$ python3 -q
>>> import numpy as np
>>> np.set_printoptions(precision=2, suppress=True, linewidth=200, floatmode="fixed")
>>> M = np.load("m.npy")
>>> M
array([[ 1.20, -2.20, -3.62],
       [ 0.20, -0.20, -0.55],
       [-0.50, -0.40,  1.53],
       [-1.30,  0.40,  3.85],
       [-0.30,  0.00,  1.01],
       [ 0.70, -0.40, -2.09],
       [-2.90, -0.80,  8.76],
       [ 1.20,  1.10, -3.60],
       [-1.40,  0.20,  4.26],
       [ 1.60, -1.80, -4.90],
       [-1.50,  1.40,  4.38],
       [-0.10, -1.20,  0.39],
       [ 1.10,  0.60, -3.39],
       [ 0.00, -1.20, -0.10],
       [-1.60, -0.90,  4.90],
       [ 0.30, -0.30, -0.86],
       [ 0.50,  0.80, -1.58]])
>>> # column 2 is much longer than the rest
>>> proj = M @ np.linalg.solve(M.T @ M, M.T)
>>> round(float(np.trace(proj)), 2)
3.0
>>> np.round(np.linalg.eigvalsh(proj), 2) + 0
array([0.00, 0.00, 0.00, 0.00, 0.00, 0.00, 0.00, 0.00, 0.00, 0.00, 0.00, 0.00, 0.00, 0.00, 1.00, 1.00, 1.00])
>>> x0 = np.array([8, 1, 9])
>>> rhs = M @ x0
>>> np.round(np.linalg.pinv(M) @ M, 2) + 0
array([[1.00, 0.00, 0.00],
       [0.00, 1.00, 0.00],
       [0.00, 0.00, 1.00]])
>>> np.linalg.lstsq(M, rhs)[0]
array([8.00, 1.00, 9.00])
>>> np.linalg.solve(M.T @ M, M.T @ rhs)
array([8.00, 1.00, 9.00])
>>> rng = np.random.default_rng(504)
>>> rhs = rhs + 0.02 * rng.normal(size=17)
>>> rhs
array([-25.18,  -3.56,   9.40,  24.63,   6.70, -13.61,  54.82, -21.69,  27.34, -33.10,  28.82,   1.52, -21.09,  -2.10,  30.42,  -5.62,  -9.42])
>>> b, *_ = np.linalg.lstsq(M, rhs)
>>> b
array([8.17, 1.00, 9.06])
>>> [round(float(np.linalg.norm(np.linalg.solve(M.T @ M + lam * np.eye(3), M.T @ rhs))), 2) for lam in (0, 1, 10, 100)]
[12.24, 6.08, 5.85, 4.33]
>>> round(float(np.linalg.norm(rhs - M @ b)), 2)
0.05
>>> b.round()
array([8.00, 1.00, 9.00])
>>> np.round(M.T @ (rhs - M @ b), 2) + 0
array([0.00, 0.00, 0.00])
>>> arr = np.load("data.npy")
>>> arr
array([[ 1, -1,  1, -1, -1,  1, -1,  1],
       [ 1, -1, -1,  1,  1, -1, -1,  1],
       [ 1, -1, -1,  1, -1,  1,  1, -1]])
>>> def softmax(z):
...     e = np.exp(z - z.max(axis=-1, keepdims=True))
...     return e / e.sum(axis=-1, keepdims=True)
... 
>>> np.round(softmax(10 * arr[0]), 2) + 0
array([0.25, 0.00, 0.25, 0.00, 0.00, 0.25, 0.00, 0.25])
>>> softmax(arr[0])
array([0.22, 0.03, 0.22, 0.03, 0.03, 0.22, 0.03, 0.22])
>>> S = arr @ arr.T / np.sqrt(8)
>>> softmax(S + np.triu(np.full(S.shape, -np.inf), 1))
array([[1.00, 0.00, 0.00],
       [0.06, 0.94, 0.00],
       [0.05, 0.05, 0.89]])
>>> softmax(S).round(6).argmax(axis=1)
array([0, 1, 2])
>>> x0 = np.array([2, 0, -3, -3, -1, -3, -3, 2])
>>> np.sign((arr @ x0).round(6))
array([ 1,  1, -1])
>>> np.linalg.norm(arr @ x0) <= np.linalg.norm(arr, 2) * np.linalg.norm(x0) + 1e-9
np.True_
>>> arr * x0
array([[ 2,  0, -3,  3,  1, -3,  3,  2],
       [ 2,  0,  3, -3, -1,  3,  3,  2],
       [ 2,  0,  3, -3,  1, -3, -3, -2]])
>>> G = arr.T @ arr
>>> np.linalg.matrix_rank(G)
np.int64(3)
>>> np.diag(G)
array([3, 3, 3, 3, 3, 3, 3, 3])
>>> np.round(np.linalg.eigvalsh(G)[::-1], 2) + 0
array([8.00, 8.00, 8.00, 0.00, 0.00, 0.00, 0.00, 0.00])
>>> G
array([[ 3, -3, -1,  1, -1,  1, -1,  1],
       [-3,  3,  1, -1,  1, -1,  1, -1],
       [-1,  1,  3, -3, -1,  1, -1,  1],
       [ 1, -1, -3,  3,  1, -1,  1, -1],
       [-1,  1, -1,  1,  3, -3, -1,  1],
       [ 1, -1,  1, -1, -3,  3,  1, -1],
       [-1,  1, -1,  1, -1,  1,  3, -3],
       [ 1, -1,  1, -1,  1, -1, -3,  3]])
>>> G = np.cov(M, rowvar=False)
>>> np.argwhere(np.triu(np.abs(np.corrcoef(M.T)) > 0.8, 1))
array([[0, 2]])
>>> np.corrcoef(M.T)
array([[ 1.00, -0.16, -1.00],
       [-0.16,  1.00,  0.16],
       [-1.00,  0.16,  1.00]])
>>> feats = np.loadtxt("arr.csv", delimiter=",")
>>> feats
array([[0.00, 3.00, 0.00],
       [2.00, 5.00, 0.00],
       [8.00, 9.00, 0.00],
       [0.00, 1.00, 0.00],
       [2.00, 5.00, 0.00],
       [0.00, 0.00, 3.00],
       [5.00, 7.00, 0.00],
       [8.00, 9.00, 0.00],
       [0.00, 0.00, 1.00],
       [0.00, 1.00, 0.00]])
>>> # row 4 repeats row 1
>>> basis = feats[[7, 4]].astype(float)
>>> for _ in range(6):
...     z = np.linalg.norm(feats[:, None] - basis, axis=-1).argmin(axis=1)
...     basis = np.array([feats[z == j].mean(axis=0) for j in range(2)])
... 
>>> z
array([1, 1, 0, 1, 1, 1, 0, 0, 1, 1])
>>> basis[1] - basis[0]
array([-6.43, -6.19,  0.57])
>>> np.abs(basis[1] - basis[0]).argmax()
np.int64(0)
>>> basis
array([[7.00, 8.33, 0.00],
       [0.57, 2.14, 0.57]])
>>> A = np.load("block1.npy")
>>> A
array([[0, 2, 0, 0],
       [0, 0, 2, 0],
       [2, 0, 0, 0],
       [0, 0, 0, 1]])
>>> # splits into 2 blocks
>>> other = arr / np.sqrt((arr ** 2).mean(axis=1, keepdims=True))
>>> other[1]
array([ 1.00, -1.00, -1.00,  1.00,  1.00, -1.00, -1.00,  1.00])
>>> np.linalg.norm(other, axis=1)
array([2.83, 2.83, 2.83])
>>> other = np.array([[4, 3], [1, 3], [4, 1], [0, 5]])
>>> np.einsum("ij->j", A)
array([2, 2, 2, 1])
>>> np.linalg.matrix_rank(A @ other)
np.int64(2)
>>> np.einsum("ij,ij->i", A, A)
array([4, 4, 4, 1])
>>> other.T @ A.T
array([[2, 8, 8, 0],
       [6, 2, 6, 5]])
>>> np.vstack([A, other.T]).shape
(6, 4)
>>> x0 = np.array([3, -2, -2, -3])
>>> A @ np.eye(4)[3]
array([0.00, 0.00, 0.00, 1.00])
>>> A[:, 0] @ A[:, 2]
np.int64(0)
>>> np.linalg.norm(A, axis=0)
array([2.00, 2.00, 2.00, 1.00])
>>> A.T @ A
array([[4, 0, 0, 0],
       [0, 4, 0, 0],
       [0, 0, 4, 0],
       [0, 0, 0, 1]])
>>> np.linalg.svd(A, compute_uv=False)
array([2.00, 2.00, 2.00, 1.00])
>>> np.linalg.pinv(A)
array([[0.00, 0.00, 0.50, 0.00],
       [0.50, 0.00, 0.00, 0.00],
       [0.00, 0.50, 0.00, 0.00],
       [0.00, 0.00, 0.00, 1.00]])
>>> x0 = np.array([2, 0, -1, 3])
>>> rhs = A @ x0
>>> b, lr = np.zeros(4), 1 / np.linalg.norm(A, 2) ** 2
>>> for i in range(8):
...     b -= lr * A.T @ (A @ b - rhs)
...     if i % 2 == 0: print(i, round(np.linalg.norm(A @ b - rhs), 2))
... 
0 2.25
2 1.27
4 0.71
6 0.4
>>> round(np.linalg.cond(A), 2)
np.float64(2.0)
>>> W0 = np.load("mat.npy")
>>> W0
array([[  5.83,  -1.53,   5.02,  -7.37],
       [  5.98,  -0.03,   3.90,  -7.90],
       [  6.44,   0.01,   6.17,  -9.56],
       [  5.85,   0.01,   5.49,  -9.25],
       [  5.85,   0.48,   6.37,  -9.34],
       [  6.32,  -0.07,   6.51,  -9.55],
       [  6.91,  -0.68,   6.67,  -9.11],
       [  6.67,  -0.45,   4.78,  -9.17],
       [  6.45,  -0.77,   5.65, -10.54],
       [  4.98,  -0.07,   5.24,  -8.61]])
>>> proj = W0 @ np.linalg.solve(W0.T @ W0, W0.T)
>>> np.round(np.linalg.eigvalsh(proj), 2) + 0
array([0.00, 0.00, 0.00, 0.00, 0.00, 0.00, 1.00, 1.00, 1.00, 1.00])
>>> x0 = np.array([3, -1, -2, 1])
>>> rhs = W0 @ x0
>>> np.linalg.solve(W0.T @ W0, W0.T @ rhs)
array([ 3.00, -1.00, -2.00,  1.00])
>>> np.linalg.lstsq(W0, rhs)[0]
array([ 3.00, -1.00, -2.00,  1.00])
>>> rhs = rhs + 0.3 * rng.normal(size=10)
>>> rhs
array([ 1.26,  1.82, -3.22, -2.89, -4.72, -3.49, -0.85,  1.22, -1.59, -3.89])
>>> b, *_ = np.linalg.lstsq(W0, rhs)
>>> np.round(W0.T @ (rhs - W0 @ b), 2) + 0
array([0.00, 0.00, 0.00, 0.00])
>>> b
array([ 2.63, -1.10, -1.77,  0.91])
>>> G = np.cov(feats, rowvar=False)
>>> np.polyfit(feats[:, 0], feats[:, 1], 1)
array([1.01, 1.49])
>>> np.linalg.eigvalsh(G)[::-1]
array([22.91,  1.11,  0.30])
>>> np.corrcoef(feats.T)
array([[ 1.00,  0.94, -0.35],
       [ 0.94,  1.00, -0.52],
       [-0.35, -0.52,  1.00]])
>>> np.median(feats, axis=0)
array([1.00, 4.00, 0.00])
>>> dist = np.linalg.norm(W0[:, None] - W0[None], axis=-1)
>>> np.unravel_index(dist.round(6).argmax(), dist.shape)
(np.int64(0), np.int64(8))
>>> np.linalg.norm(W0, axis=1)
array([10.76, 10.65, 13.07, 12.24, 12.74, 13.17, 13.25, 12.31, 13.61, 11.24])
>>> dist.mean(axis=1).argmax()
np.int64(0)
>>> np.linalg.norm(W0 - W0.mean(axis=0), axis=1)
array([2.16, 2.05, 0.90, 0.48, 1.19, 1.10, 1.39, 0.99, 1.60, 1.29])
>>> dist[1]
array([1.95, 0.00, 2.85, 2.09, 2.91, 3.11, 3.23, 1.74, 3.29, 1.82])
>>> f, v = W0[2], W0[1]
>>> round(float(f @ v), 2)
138.1
>>> p = (f @ v) / (f @ f) * f
>>> p
array([ 5.20,  0.01,  4.98, -7.72])
>>> round(float(np.linalg.norm(f + v) ** 2 + np.linalg.norm(f - v) ** 2), 2)
568.64
>>> v - p
array([ 0.78, -0.04, -1.08, -0.18])
>>> z = rng.integers(0, 2, 4)
>>> mat = (z[:, None] == z) * 5 + np.eye(4)
>>> mat
array([[6.00, 5.00, 0.00, 0.00],
       [5.00, 6.00, 0.00, 0.00],
       [0.00, 0.00, 6.00, 5.00],
       [0.00, 0.00, 5.00, 6.00]])
>>> (np.linalg.matrix_power((mat != 0) + (mat.T != 0) + np.eye(4), 4) > 0).astype(int)
array([[1, 1, 0, 0],
       [1, 1, 0, 0],
       [0, 0, 1, 1],
       [0, 0, 1, 1]])
>>> (mat != 0).astype(int)
array([[1, 1, 0, 0],
       [1, 1, 0, 0],
       [0, 0, 1, 1],
       [0, 0, 1, 1]])
>>> np.sort(np.linalg.eigvals(mat).real)
array([ 1.00,  1.00, 11.00, 11.00])
>>> round(np.linalg.det(2 * mat), 2), np.round(np.linalg.det(mat), 2)
(np.float64(1936.0), np.float64(121.0))
>>> np.einsum("ij,ji->", mat, mat)
np.float64(244.0)
>>> round(np.linalg.det(mat.T), 2)
np.float64(121.0)
>>> np.kron(np.eye(2, dtype=int), mat)
array([[6.00, 5.00, 0.00, 0.00, 0.00, 0.00, 0.00, 0.00],
       [5.00, 6.00, 0.00, 0.00, 0.00, 0.00, 0.00, 0.00],
       [0.00, 0.00, 6.00, 5.00, 0.00, 0.00, 0.00, 0.00],
       [0.00, 0.00, 5.00, 6.00, 0.00, 0.00, 0.00, 0.00],
       [0.00, 0.00, 0.00, 0.00, 6.00, 5.00, 0.00, 0.00],
       [0.00, 0.00, 0.00, 0.00, 5.00, 6.00, 0.00, 0.00],
       [0.00, 0.00, 0.00, 0.00, 0.00, 0.00, 6.00, 5.00],
       [0.00, 0.00, 0.00, 0.00, 0.00, 0.00, 5.00, 6.00]])
>>> np.round(np.linalg.det(mat[::-1]), 2)
np.float64(121.0)
>>> left, sigma, vt = np.linalg.svd(mat, full_matrices=False)
>>> left.shape, sigma.shape, vt.shape
((4, 4), (4,), (4, 4))
>>> sigma / sigma[0]
array([1.00, 1.00, 0.09, 0.09])
>>> round(float(np.sqrt((sigma ** 2).sum())), 2), round(float(np.linalg.norm(mat)), 2)
(15.62, 15.62)
>>> z = rng.permutation(4)
>>> other = mat[:, z] * rng.choice([-1, 1], 4)
>>> other
array([[ 0.00,  5.00, -0.00, -6.00],
       [ 0.00,  6.00, -0.00, -5.00],
       [ 6.00,  0.00, -5.00, -0.00],
       [ 5.00,  0.00, -6.00, -0.00]])
>>> left, _, vt = np.linalg.svd(mat.T @ other)
>>> z
array([2, 1, 3, 0])
>>> np.round(np.linalg.lstsq(mat, other)[0], 2) + 0
array([[ 0.00,  0.00,  0.00, -1.00],
       [ 0.00,  1.00,  0.00,  0.00],
       [ 1.00,  0.00,  0.00,  0.00],
       [ 0.00,  0.00, -1.00,  0.00]])
>>> X = np.load("x.npy")
>>> X
array([[0, 0, 0],
       [0, 0, 1],
       [0, 1, 0]])
>>> np.flatnonzero(np.linalg.matrix_power((X != 0) + (X.T != 0) + np.eye(3), 3)[2])
array([1, 2])
>>> (np.linalg.matrix_power((X != 0) + (X.T != 0) + np.eye(3), 3) > 0).astype(int)
array([[1, 0, 0],
       [0, 1, 1],
       [0, 1, 1]])
>>> round(float(np.linalg.det(X)), 2)
0.0
>>> np.sort(np.linalg.eigvals(X).real)
array([-1.00,  0.00,  1.00])
>>> [round(float(x), 2) for x in np.linalg.svd(X, compute_uv=False)[:3]]
[1.0, 1.0, 0.0]
>>> np.linalg.matrix_rank(X, rtol=0.1)
np.int64(2)
>>> round(float(np.linalg.norm(X, 2) / np.linalg.norm(X)), 2)
0.71
>>> rk = np.linalg.matrix_rank(X)
>>> rk
np.int64(2)
>>> null = np.linalg.svd(X)[2][rk:].T
>>> [int(np.linalg.matrix_rank(X[:i])) for i in range(1, len(X) + 1)]
[0, 1, 2]
>>> X @ null
array([[0.00],
       [0.00],
       [0.00]])
>>> null[:, 0] / null[np.abs(null[:, 0]).round(6).argmax(), 0]
array([1.00, 0.00, 0.00])
>>> np.allclose(X @ null, 0)
True
>>> other = np.c_[feats[:, :1] @ np.array([[1]]), np.array([1, 2, 2, 3, 0, 0, 2, 0, 3, 2])]
>>> other
array([[0.00, 1.00],
       [2.00, 2.00],
       [8.00, 2.00],
       [0.00, 3.00],
       [2.00, 0.00],
       [0.00, 0.00],
       [5.00, 2.00],
       [8.00, 0.00],
       [0.00, 3.00],
       [0.00, 2.00]])
>>> np.linalg.norm(np.linalg.qr(feats)[0].T @ other, axis=0) ** 2 / ((other ** 2).sum(axis=0) + 1e-12)
array([1.00, 0.37])
>>> np.linalg.matrix_rank(other)
np.int64(2)
>>> np.round(np.linalg.lstsq(feats, other[:, 0])[0], 2) + 0
array([1.00, 0.00, 0.00])
>>> np.round(np.linalg.norm(other - feats @ np.linalg.lstsq(feats, other)[0], axis=0), 2) + 0
array([0.00, 4.70])
>>> left, sigma, vt = np.linalg.svd(X, full_matrices=False)
>>> left.T @ left
array([[1.00, 0.00, 0.00],
       [0.00, 1.00, 0.00],
       [0.00, 0.00, 1.00]])
>>> sigma / sigma[0]
array([1.00, 1.00, 0.00])
>>> vt @ vt.T
array([[1.00, 0.00, 0.00],
       [0.00, 1.00, 0.00],
       [0.00, 0.00, 1.00]])
>>> left.shape, sigma.shape, vt.shape
((3, 3), (3,), (3, 3))
>>> (sigma > 1e-8).sum()
np.int64(2)
>>> round(float(np.sqrt((sigma ** 2).sum())), 2), round(np.linalg.norm(X), 2)
(1.41, np.float64(1.41))
>>> left.T @ X @ vt.T
array([[1.00, 0.00, 0.00],
       [0.00, 1.00, 0.00],
       [0.00, 0.00, 0.00]])
>>> m1 = np.load("layer10.npy")
>>> m1
array([[0, 1, 2, 1, 2],
       [1, 0, 1, 2, 1],
       [2, 1, 0, 1, 2],
       [1, 2, 1, 0, 1],
       [2, 1, 2, 1, 0]])
>>> vals, vecs = np.linalg.eigh(m1)
>>> vals
array([-2.00, -2.00, -2.00,  0.35,  5.65])
>>> np.unique(vals.round(6) + 0, return_counts=True)[1]
array([3, 1, 1])
>>> round(vals.sum(), 2), np.trace(m1)
(np.float64(-0.0), np.int64(0))
>>> np.linalg.eigvalsh(m1 + -2 * np.eye(5))
array([-4.00, -4.00, -4.00, -1.65,  3.65])
